>>> import numpy as np
>>> np.set_printoptions(precision=2, suppress=True, linewidth=120, sign=" ")
>>> A = np.array([[-2, -1, 4], [-1, -2, -2], [4, -2, 4]])
>>> # symmetric
>>> rng = np.random.default_rng(704)
>>> idx = rng.permutation(3)
>>> print(idx)
[ 1  2  0]
>>> other = A[idx][:, idx]
>>> print(np.trace(other))
0
>>> print(round(float(np.linalg.det(other)), 2), round(float(np.linalg.det(A[idx])), 2))
68.0 68.0
>>> print(np.sort(np.abs(np.linalg.eigvals(other))))
[ 2.58  4.    6.58]
>>> x0 = np.array([1, 3, 2])
>>> print((A @ x0).argmax())
2
>>> print((A * x0).sum(axis=1))
[  3 -11   6]
>>> print(np.einsum("ij,j->i", A, x0))
[  3 -11   6]
>>> print(A @ np.ones(3))
[ 1. -5.  6.]
>>> w, evecs = np.linalg.eigh(A)
>>> x0 = np.array([8, 3, 5])
>>> print(np.abs(A).sum(axis=1).max(), round(float(np.abs(w).max()), 2))
10 6.58
>>> proj = np.triu(np.array([[0, -1, 1], [-3, 1, 3], [0, -2, -1]]), 1) + np.eye(3)
>>> other = proj @ A @ np.linalg.inv(proj)
>>> print(other)
[[  3.   2.   1.]
 [ 11.   3. -10.]
 [  4.   2.  -6.]]
>>> print(np.round(np.poly(other), 2) + 0)
[  1.   0. -33. -68.]
>>> print(np.trace(other), np.trace(A))
0.0 0
>>> U, sig, vt = np.linalg.svd(other, full_matrices=False)
>>> print(U.shape, sig.shape, vt.shape)
(3, 3) (3,) (3, 3)
>>> print(np.allclose(U * sig @ vt, other))
True
>>> print(np.abs(vt[0]))
[ 0.7   0.22  0.68]
>>> print(sig / sig[0])
[ 1.    0.2   0.07]
>>> m1 = np.load("run12.npy")
>>> print(m1)
[[-2 -9 -3]
 [-9 -2 -9]
 [-3 -9 -2]]
>>> idx = rng.permutation(3)
>>> print(idx)
[ 2  0  1]
>>> other = m1[idx][:, idx]
>>> print(np.sort(np.abs(np.linalg.eigvals(other))))
[  1.     9.32  16.32]
>>> print(np.trace(other))
-6
>>> print(np.allclose(other, m1))
False
>>> print(round(np.linalg.det(other), 2), round(float(np.linalg.det(m1[idx])), 2))
-152.0 -152.0
>>> data = np.array([[2.0, -2.0, 1.0, 0.0],
...     [8.0, -6.0, 4.0, -1.0],
...     [4.0, -2.0, 3.0, -2.0],
...     [4.0, -2.0, 4.0, -3.0]])
>>> r = np.linalg.matrix_rank(data)
>>> print(r)
3
>>> null = np.linalg.svd(data)[2][r:].T
>>> print(null[:, 0] / null[np.abs(null[:, 0]).round(6).argmax(), 0])
[ 0.   0.5  1.   1. ]
>>> print(np.allclose(data @ null, 0))
True
>>> C = np.array([[-1.1, 0.7, -0.6]])
>>> W0 = np.array([[6], [-7], [-3], [9], [2], [1], [-4], [-4], [9], [-9]]) @ C + 0.1 * rng.normal(size=(10, 3))
>>> print(W0)
[[-6.38  4.15 -3.53]
 [ 7.65 -4.69  4.15]
 [ 3.38 -2.18  1.86]
 [-9.92  6.1  -5.29]
 [-2.39  1.34 -1.1 ]
 [-1.21  0.59 -0.57]
 [ 4.47 -2.79  2.44]
 [ 4.3  -2.97  2.33]
 [-9.86  6.36 -5.3 ]
 [10.08 -6.29  5.31]]
>>> other = np.c_[W0[:, :1] @ np.array([[2]]), np.array([2, 3, 2, 1, 0, 2, 2, 2, 3, 1])]
>>> print(other)
[[-12.76   2.  ]
 [ 15.31   3.  ]
 [  6.75   2.  ]
 [-19.84   1.  ]
 [ -4.78   0.  ]
 [ -2.42   2.  ]
 [  8.93   2.  ]
 [  8.6    2.  ]
 [-19.71   3.  ]
 [ 20.15   1.  ]]
>>> print(np.round(np.linalg.lstsq(W0, other[:, 0])[0], 2) + 0)
[ 2.  0.  0.]
>>> Xs = W0 - W0.mean(axis=0)
>>> evecs = np.linalg.svd(Xs)[2][:1]
>>> other = Xs - Xs @ evecs.T @ evecs
>>> print(np.cov(Xs @ evecs.T, rowvar=False))
84.82927264439817
>>> print(other.std(axis=0))
[ 0.07  0.1   0.05]
>>> print(round(np.linalg.norm(other) / np.linalg.norm(Xs), 2))
0.02
>>> print((Xs @ evecs.T).std(axis=0))
[ 8.74]
>>> F = np.loadtxt("x.csv", delimiter=",")
>>> print(F)
[[ 6.  5.]
 [ 5.  6.]]
>>> # symmetric
>>> w, evecs = np.linalg.eigh(F)
>>> print(np.round(evecs.T @ evecs, 2) + 0)
[[ 1.  0.]
 [ 0.  1.]]
>>> print(np.linalg.svd(F, compute_uv=False))
[ 11.   1.]
>>> print((w > 1e-8).sum(), (w < -1e-8).sum())
2 0
>>> print(np.abs(evecs[:, -1]).round(6).argmax())
0
>>> print(w)
[  1.  11.]
>>> print(np.linalg.eigvalsh(F @ F))
[   1.  121.]
>>> print(np.round(evecs.T @ F @ evecs, 2) + 0)
[[  1.   0.]
 [  0.  11.]]
>>> print(np.unique(w.round(6) + 0, return_counts=True)[1])
[ 1  1]
>>> low = np.linalg.cholesky(F)
>>> print(low)
[[ 2.45  0.  ]
 [ 2.04  1.35]]
>>> print(np.linalg.eigvalsh(F).min() > 0)
True
>>> print(F / np.sqrt(np.outer(np.diag(F), np.diag(F))))
[[ 1.    0.83]
 [ 0.83  1.  ]]
>>> J = np.load("layer16.npy")
>>> print(J)
[[-0.27  0.33 -0.91]
 [ 0.65 -0.63 -0.42]
 [-0.71 -0.71 -0.04]]
>>> x0 = np.array([-2, 2, 1])
>>> h1 = np.maximum(J @ x0, 0)
>>> print(np.maximum(J @ (3 * x0), 0))
[ 0.87  0.    0.  ]
>>> print(np.maximum(J @ x0, 0) - np.maximum(-J @ x0, 0))
[ 0.29 -2.99 -0.04]
>>> print(np.tanh(J @ x0))
[ 0.28 -0.99 -0.04]
>>> print(np.flatnonzero(h1 > 1e-9))
[ 0]
>>> print(J * (h1 > 1e-9)[:, None])
[[-0.27  0.33 -0.91]
 [ 0.   -0.   -0.  ]
 [-0.   -0.   -0.  ]]
>>> Q = J.astype(float).copy()
>>> for j in range(3):
...     Q[:, j] -= Q[:, :j] @ (Q[:, :j].T @ Q[:, j])
...     Q[:, j] /= np.linalg.norm(Q[:, j])
... 
>>> print(Q)
[[-0.27  0.33 -0.91]
 [ 0.65 -0.63 -0.42]
 [-0.71 -0.71 -0.04]]
>>> print(np.round(Q.T @ J, 2) + 0)
[[ 1.  0.  0.]
 [ 0.  1.  0.]
 [ 0.  0.  1.]]
>>> print(np.round(Q.T @ Q, 2) + 0)
[[ 1.  0.  0.]
 [ 0.  1.  0.]
 [ 0.  0.  1.]]
>>> print(np.linalg.svd(J, compute_uv=False))
[ 1.  1.  1.]
>>> print(round(float(J[:, 0] @ J[:, 2]), 2))
-0.0
>>> print(np.linalg.norm(J, axis=0))
[ 1.  1.  1.]
>>> print(np.round(J.T @ J, 2) + 0)
[[ 1.  0.  0.]
 [ 0.  1.  0.]
 [ 0.  0.  1.]]
>>> mat = np.array([[8, -6, 8, -6], [8, -5, 8, -5], [8, -6, 8, -6], [8, -5, 8, -5]])
>>> r = np.linalg.matrix_rank(mat)
>>> print(r)
2
>>> null = np.linalg.svd(mat)[2][r:].T
>>> print(np.round(null @ null.T, 2) + 0)
[[ 0.5  0.  -0.5  0. ]
 [ 0.   0.5  0.  -0.5]
 [-0.5  0.   0.5  0. ]
 [ 0.  -0.5  0.   0.5]]
>>> print([int(np.linalg.matrix_rank(mat[:i])) for i in range(1, len(mat) + 1)])
[1, 2, 2, 2]
>>> print(np.round(mat @ null, 2) + 0)
[[ 0.  0.]
 [ 0.  0.]
 [ 0.  0.]
 [ 0.  0.]]
>>> print(np.linalg.matrix_rank(mat.T @ mat), np.linalg.matrix_rank(mat @ mat.T))
2 2
>>> print(np.allclose(mat @ null, 0))
True
>>> X = np.load("test1.npy")
>>> print(X)
[[-3.28 -3.17  2.05]
 [ 3.63 -1.9   2.87]
 [-1.04  3.37  3.55]]
>>> print(np.round(X @ X.T, 2) + 0)
[[ 25.   0.   0.]
 [  0.  25.   0.]
 [  0.   0.  25.]]
>>> print(np.round(X.T @ X, 2) + 0)
[[ 25.   0.   0.]
 [  0.  25.   0.]
 [  0.   0.  25.]]
>>> Q, r_ = np.linalg.qr(m1)
>>> print(np.trace(Q @ Q.T))
3.0
>>> print(np.abs(np.diag(r_)))
[  9.7   11.13   1.41]
>>> print(Q)
[[-0.21  0.69 -0.7 ]
 [-0.93 -0.36 -0.08]
 [-0.31  0.63  0.71]]
>>> print(round(float(abs(r_[0, 0])), 2), np.round(np.linalg.norm(m1[:, 0]), 2))
9.7 9.7
>>> print(Q @ r_)
[[-2. -9. -3.]
 [-9. -2. -9.]
 [-3. -9. -2.]]
>>> x0 = np.array([2, 3, -1])
>>> target = X @ x0
>>> coef, lr = np.zeros(3), 1 / np.linalg.norm(X, 2) ** 2
>>> for i in range(40):
...     coef -= lr * X.T @ (X @ coef - target)
...     if i % 10 == 0: print(i, round(np.linalg.norm(X @ coef - target), 2))
... 
0 0.0
10 0.0
20 0.0
30 0.0
>>> print(coef)
[ 2.  3. -1.]
>>> gram = X.T @ X
>>> print(np.linalg.eigvalsh(gram)[::-1])
[ 25.  25.  25.]
>>> print(np.allclose(gram, gram.T))
True
>>> print(np.linalg.matrix_rank(gram))
3
>>> print(gram.round(2) + 0)
[[ 25.   0.   0.]
 [  0.  25.   0.]
 [  0.   0.  25.]]
>>> print(np.linalg.svd(X, compute_uv=False) ** 2)
[ 25.  25.  25.]
>>> print((X @ X.T).shape)
(3, 3)
>>> np.linalg.determinant(X)
Traceback (most recent call last):
  File "<python-input-122>", line 1, in <module>
    np.linalg.determinant(X)
    ^^^^^^^^^^^^^^^^^^^^^
AttributeError: module 'numpy.linalg' has no attribute 'determinant'
>>> print((X - X.T) / 2)
[[ 0.   -3.4   1.54]
 [ 3.4   0.   -0.25]
 [-1.54  0.25  0.  ]]
>>> print(np.round(np.abs(np.linalg.eigvals(X)).max(), 2))
5.0
